$ python -q
>>> import numpy as np
>>> np.set_printoptions(precision=3, suppress=True, linewidth=160)
>>> m1 = np.loadtxt("a.csv", delimiter=",")
>>> m1
array([[-3.196, -1.6  ,  1.8  ,  1.9  ,  0.9  ],
       [ 1.418,  0.7  ,  1.4  , -0.3  ,  0.2  ],
       [-0.429, -0.2  , -0.1  , -0.1  ,  0.1  ],
       [-2.579, -1.3  ,  2.3  , -1.4  , -0.3  ],
       [-0.998, -0.5  , -0.9  ,  1.2  ,  0.2  ],
       [-0.22 , -0.1  ,  0.4  ,  2.   , -1.7  ],
       [ 0.813,  0.4  ,  1.2  ,  1.7  , -0.6  ],
       [-2.423, -1.2  , -0.3  ,  0.   , -0.6  ],
       [-2.223, -1.1  ,  0.3  , -1.3  , -0.1  ],
       [-0.995, -0.5  , -0.1  ,  0.3  ,  0.1  ],
       [ 0.213,  0.1  ,  1.3  , -1.2  ,  1.2  ],
       [ 0.014,  0.   , -0.4  ,  0.5  ,  1.   ],
       [ 0.993,  0.5  , -1.   , -1.2  , -1.2  ],
       [ 1.203,  0.6  , -0.6  , -0.4  , -0.8  ],
       [ 2.188,  1.1  , -0.9  ,  1.   ,  1.   ],
       [ 2.191,  1.1  , -0.5  ,  2.1  ,  1.1  ],
       [-0.185, -0.1  ,  0.3  ,  0.5  ,  0.1  ],
       [-2.787, -1.4  , -1.1  , -0.3  , -1.3  ],
       [-1.016, -0.5  ,  0.1  , -0.5  , -1.2  ],
       [-2.405, -1.2  , -0.6  , -0.9  ,  0.7  ],
       [-2.585, -1.3  ,  0.7  ,  0.9  , -0.4  ],
       [ 0.195,  0.1  , -0.8  , -0.2  , -0.6  ],
       [-3.018, -1.5  ,  1.5  ,  0.1  ,  1.6  ],
       [ 1.794,  0.9  ,  1.1  , -2.3  , -3.   ],
       [ 3.389,  1.7  , -1.2  ,  1.3  ,  0.9  ],
       [ 0.363,  0.2  ,  1.1  ,  0.   ,  1.9  ],
       [-1.192, -0.6  ,  0.3  , -1.7  ,  0.3  ],
       [-3.021, -1.5  , -1.3  ,  0.2  , -1.   ]])
>>> C2 = np.cov(m1, rowvar=False)
>>> np.polyfit(m1[:, 0], m1[:, 2], 1)
array([-0.112,  0.085])
>>> print(np.argwhere(np.triu(np.abs(np.corrcoef(m1.T)) > 0.8, 1)))
[[0 1]]
>>> np.corrcoef(m1.T)
array([[ 1.   ,  1.   , -0.206,  0.134,  0.029],
       [ 1.   ,  1.   , -0.208,  0.134,  0.029],
       [-0.206, -0.208,  1.   , -0.138,  0.133],
       [ 0.134,  0.134, -0.138,  1.   ,  0.289],
       [ 0.029,  0.029,  0.133,  0.289,  1.   ]])
>>> C2
array([[ 3.443,  1.722, -0.386,  0.289,  0.059],
       [ 1.722,  0.861, -0.195,  0.145,  0.03 ],
       [-0.386, -0.195,  1.018, -0.162,  0.148],
       [ 0.289,  0.145, -0.162,  1.353,  0.369],
       [ 0.059,  0.03 ,  0.148,  0.369,  1.203]])
>>> np.median(m1, axis=0)
array([-0.325, -0.15 ,  0.   ,  0.   ,  0.1  ])
>>> round(float(np.corrcoef(m1[:, 0], m1[:, 2])[0, 1]), 3)
-0.206
>>> np.argsort(-m1.std(axis=0).round(6), kind="stable")
array([0, 3, 4, 2, 1])
>>> d = np.linalg.norm(m1[:, None] - m1[None], axis=-1)
>>> np.unravel_index(d.round(6).argmax(), d.shape)
(np.int64(3), np.int64(24))
>>> d[17].round(6).argsort(kind="stable")[:4]
array([17, 27,  7, 19])
>>> r0 = np.array([4, 6])
>>> np.correlate(m1[27], m1[25], "full")
array([-5.74 , -2.85 , -5.793, -1.874, -4.727, -0.585, -1.532, -0.127, -0.363])
>>> np.convolve(m1[27], r0)
array([-12.084, -24.126, -14.2  ,  -7.   ,  -2.8  ,  -6.   ])
>>> feats = np.load("block9.npy")
>>> feats
array([[0, 0, 0, 3, 0],
       [0, 0, 0, 0, 0],
       [3, 0, 0, 0, 0],
       [0, 0, 1, 0, 0],
       [0, 0, 0, 0, 3]])
>>> (feats - feats.T) / 2
array([[ 0. ,  0. , -1.5,  1.5,  0. ],
       [ 0. ,  0. ,  0. ,  0. ,  0. ],
       [ 1.5,  0. ,  0. , -0.5,  0. ],
       [-1.5,  0. ,  0.5,  0. ,  0. ],
       [ 0. ,  0. ,  0. ,  0. ,  0. ]])
>>> print(np.allclose(feats, feats.T))
False
>>> np.allclose(feats @ feats.T, feats.T @ feats)
False
>>> round(np.linalg.det(feats), 3)
np.float64(0.0)
>>> np.trace(feats)
np.int64(3)
>>> def softmax(z):
...     e = np.exp(z - z.max(axis=-1, keepdims=True))
...     return e / e.sum(axis=-1, keepdims=True)
... 
>>> softmax(feats[0] + 5)
array([0.042, 0.042, 0.042, 0.834, 0.042])
>>> S = feats @ feats.T / np.sqrt(5)
>>> softmax(S + np.triu(np.full(S.shape, -np.inf), 1))
array([[1.   , 0.   , 0.   , 0.   , 0.   ],
       [0.5  , 0.5  , 0.   , 0.   , 0.   ],
       [0.017, 0.017, 0.966, 0.   , 0.   ],
       [0.219, 0.219, 0.219, 0.343, 0.   ],
       [0.017, 0.017, 0.017, 0.017, 0.933]])
>>> softmax(S)[0] @ feats
array([0.05 , 0.   , 0.017, 2.8  , 0.05 ])
>>> print(softmax(S).round(6).argmax(axis=1))
[0 0 2 3 4]
>>> np.linalg.eigvals(feats)
array([-1.04+1.801j, -1.04-1.801j,  2.08+0.j   ,  0.  +0.j   ,  3.  +0.j   ])
>>> np.round(np.linalg.eigvals(feats).sum().real, 3)
np.float64(3.0)
>>> round(float(np.linalg.det(feats[::-1])), 3)
0.0
>>> round(float(np.linalg.det(feats.T)), 3)
0.0
>>> round(np.linalg.det(2 * feats), 3), round(np.linalg.det(feats), 3)
(np.float64(0.0), np.float64(0.0))
>>> np.einsum("ij,ji->", feats, feats)
np.int64(9)
>>> print(np.einsum("ii->", feats))
3
>>> data = np.array([[-1.0, 0.0, 0.0, 0.0, -2.0],
...     [0.0, -1.0, -2.0, -2.0, 0.0],
...     [0.0, -2.0, -1.0, -2.0, 0.0],
...     [0.0, -2.0, -2.0, -1.0, 0.0],
...     [-2.0, 0.0, 0.0, 0.0, -1.0]])
>>> t3 = np.stack([data, 4 * data, data[::-1]])
>>> np.linalg.norm(t3, axis=(1, 2))
array([ 6.083, 24.331,  6.083])
>>> q, V = np.linalg.qr(data[:, :2])[0], np.linalg.qr(data[:, 2:])[0]
>>> sig = np.linalg.svd(q.T @ V, compute_uv=False)
>>> np.degrees(np.arccos(sig.clip(0, 1)))
array([23.843, 36.87 ])
>>> M2 = np.linalg.inv(data)
>>> M2
array([[ 0.333, -0.   , -0.   , -0.   , -0.667],
       [-0.   ,  0.6  , -0.4  , -0.4  , -0.   ],
       [-0.   , -0.4  ,  0.6  , -0.4  , -0.   ],
       [ 0.   , -0.4  , -0.4  ,  0.6  ,  0.   ],
       [-0.667, -0.   , -0.   , -0.   ,  0.333]])
>>> np.allclose(M2, data.T)
False
>>> np.round(np.linalg.det(data) * np.linalg.det(M2), 3)
np.float64(1.0)
>>> (np.abs(M2) > 1e-9).astype(int)
array([[1, 0, 0, 0, 1],
       [0, 1, 1, 1, 0],
       [0, 1, 1, 1, 0],
       [0, 1, 1, 1, 0],
       [1, 0, 0, 0, 1]])
>>> np.round(data @ M2, 3) + 0
array([[1., 0., 0., 0., 0.],
       [0., 1., 0., 0., 0.],
       [0., 0., 1., 0., 0.],
       [0., 0., 0., 1., 0.],
       [0., 0., 0., 0., 1.]])
>>> evals, V = np.linalg.eig(data)
>>> np.sort(np.linalg.eigvals(data @ data))
array([ 1.,  1.,  1.,  9., 25.])
>>> np.sort(np.linalg.eigvals(data.T))
array([-5., -3.,  1.,  1.,  1.])
>>> evals
array([ 1., -3.,  1., -5.,  1.])
>>> X = np.load("out17.npy")
>>> print(X)
[[-1  0  0  0  0  0]
 [ 0 -2  0 -2  0  0]
 [ 0  0  1  0  1  2]
 [ 0  2  0  2  0  0]
 [ 0  0  2  0  0  1]
 [ 0  0 -1  0 -2  0]]
>>> Uu, sig, Vh = np.linalg.svd(X)
>>> sig.round(3) + 0
array([4.   , 3.391, 1.773, 1.164, 1.   , 0.   ])
>>> np.argmax(sig[:-1] / (sig[1:] + 1e-6)) + 1
np.int64(5)
>>> M2 = Uu[:, :5] @ np.diag(sig[:5]) @ Vh[:5]
>>> np.linalg.matrix_rank(X, rtol=0.05)
np.int64(5)
>>> np.round(np.linalg.norm(X - M2) / np.linalg.norm(X), 3)
np.float64(0.0)
>>> round(np.abs(X - M2).max(), 3)
np.float64(0.0)
>>> round(float(np.linalg.norm(X - M2, 2)), 3), round(sig[5], 3)
(0.0, np.float64(0.0))
>>> cen = m1 - m1.mean(axis=0)
>>> Uu, sig, Vh = np.linalg.svd(cen, full_matrices=False)
>>> np.round(np.abs(Vh[-1]), 3) + 0
array([0.447, 0.894, 0.002, 0.   , 0.001])
>>> sig
array([10.9  ,  6.621,  5.51 ,  4.437,  0.036])
>>> np.abs(Uu[:, 0]).argmax()
np.int64(24)
>>> np.linalg.matrix_rank(cen)
np.int64(5)
>>> rng = np.random.default_rng(15)
>>> M2 = X + rng.integers(-2, 3, (6, 5)) @ rng.integers(-2, 3, (5, 6))
>>> M2
array([[-1,  8,  1,  3,  6, -5],
       [ 1, -8,  4, -3, -2, -2],
       [ 4,  9, -5, -5, -2,  5],
       [ 1, -1,  0,  2, -3,  5],
       [-5, -4, 12,  7,  8, -9],
       [-6,  6, -1,  4,  4, -2]])
>>> print(np.round(np.linalg.svd(M2 - X, compute_uv=False), 3) + 0)
[23.555 17.037  6.624  2.749  1.56   0.   ]
>>> M2 - X
array([[  0,   8,   1,   3,   6,  -5],
       [  1,  -6,   4,  -1,  -2,  -2],
       [  4,   9,  -6,  -5,  -3,   3],
       [  1,  -3,   0,   0,  -3,   5],
       [ -5,  -4,  10,   7,   8, -10],
       [ -6,   6,   0,   4,   6,  -2]])
